$ python3 -q
>>> import numpy as np
>>> np.set_printoptions(precision=4, suppress=True, linewidth=160, legacy="1.25")
>>> def rnd(a):
...     return np.round(a, 4) + 0
... 
>>> E = np.load("w.npy")
>>> print(E)
[[ 3.5319 -1.3177  0.8527 -1.5031  1.3512 -2.4601]
 [-1.3177 -1.2319 -0.0739 -3.8978 -1.2513  2.8017]
 [ 0.8527 -0.0739  0.6714  2.1786  0.9577  1.9967]
 [-1.5031 -3.8978  2.1786  2.7949  1.2593  0.4067]
 [ 1.3512 -1.2513  0.9577  1.2593  5.0491 -0.9969]
 [-2.4601  2.8017  1.9967  0.4067 -0.9969  0.1846]]
>>> # symmetric
>>> print(np.allclose(E, E.T))
True
>>> print(np.allclose(E @ E.T, E.T @ E))
True
>>> print(np.trace(E))
11.0
>>> np.linalg.determinant(E)
Traceback (most recent call last):
  File "<python-input-9>", line 1, in <module>
    np.linalg.determinant(E)
    ^^^^^^^^^^^^^^^^^^^^^
AttributeError: module 'numpy.linalg' has no attribute 'determinant'
>>> vec = np.array([-3, 2, 1, 2, -3, -1])
>>> print(rnd(E @ (2 * vec)))
[-33.9562 -10.856   -5.0942   0.595  -34.4606  37.1998]
>>> print(np.sign((E @ vec).round(6)))
[-1. -1. -1.  1. -1.  1.]
>>> print(np.linalg.norm(E @ vec) <= np.linalg.norm(E, 2) * np.linalg.norm(vec) + 1e-9)
True
>>> print(rnd(np.einsum("ij,j->i", E, vec)))
[-16.9781  -5.428   -2.5471   0.2975 -17.2303  18.5999]
>>> print(E @ np.eye(6)[5])
[-2.4601  2.8017  1.9967  0.4067 -0.9969  0.1846]
>>> print(rnd((E * vec).sum(axis=1)))
[-16.9781  -5.428   -2.5471   0.2975 -17.2303  18.5999]
>>> print(rnd(E @ vec))
[-16.9781  -5.428   -2.5471   0.2975 -17.2303  18.5999]
>>> U, sv, Vh = np.linalg.svd(E, full_matrices=False)
>>> print(rnd(sv))
[8.     6.     5.0001 3.0001 3.     2.    ]
>>> print(rnd(Vh @ Vh.T))
[[1. 0. 0. 0. 0. 0.]
 [0. 1. 0. 0. 0. 0.]
 [0. 0. 1. 0. 0. 0.]
 [0. 0. 0. 1. 0. 0.]
 [0. 0. 0. 0. 1. 0.]
 [0. 0. 0. 0. 0. 1.]]
>>> print(U.shape, sv.shape, Vh.shape)
(6, 6) (6,) (6, 6)
>>> print(rnd(np.sqrt((sv ** 2).sum())), rnd(np.linalg.norm(E)))
12.1244 12.1244
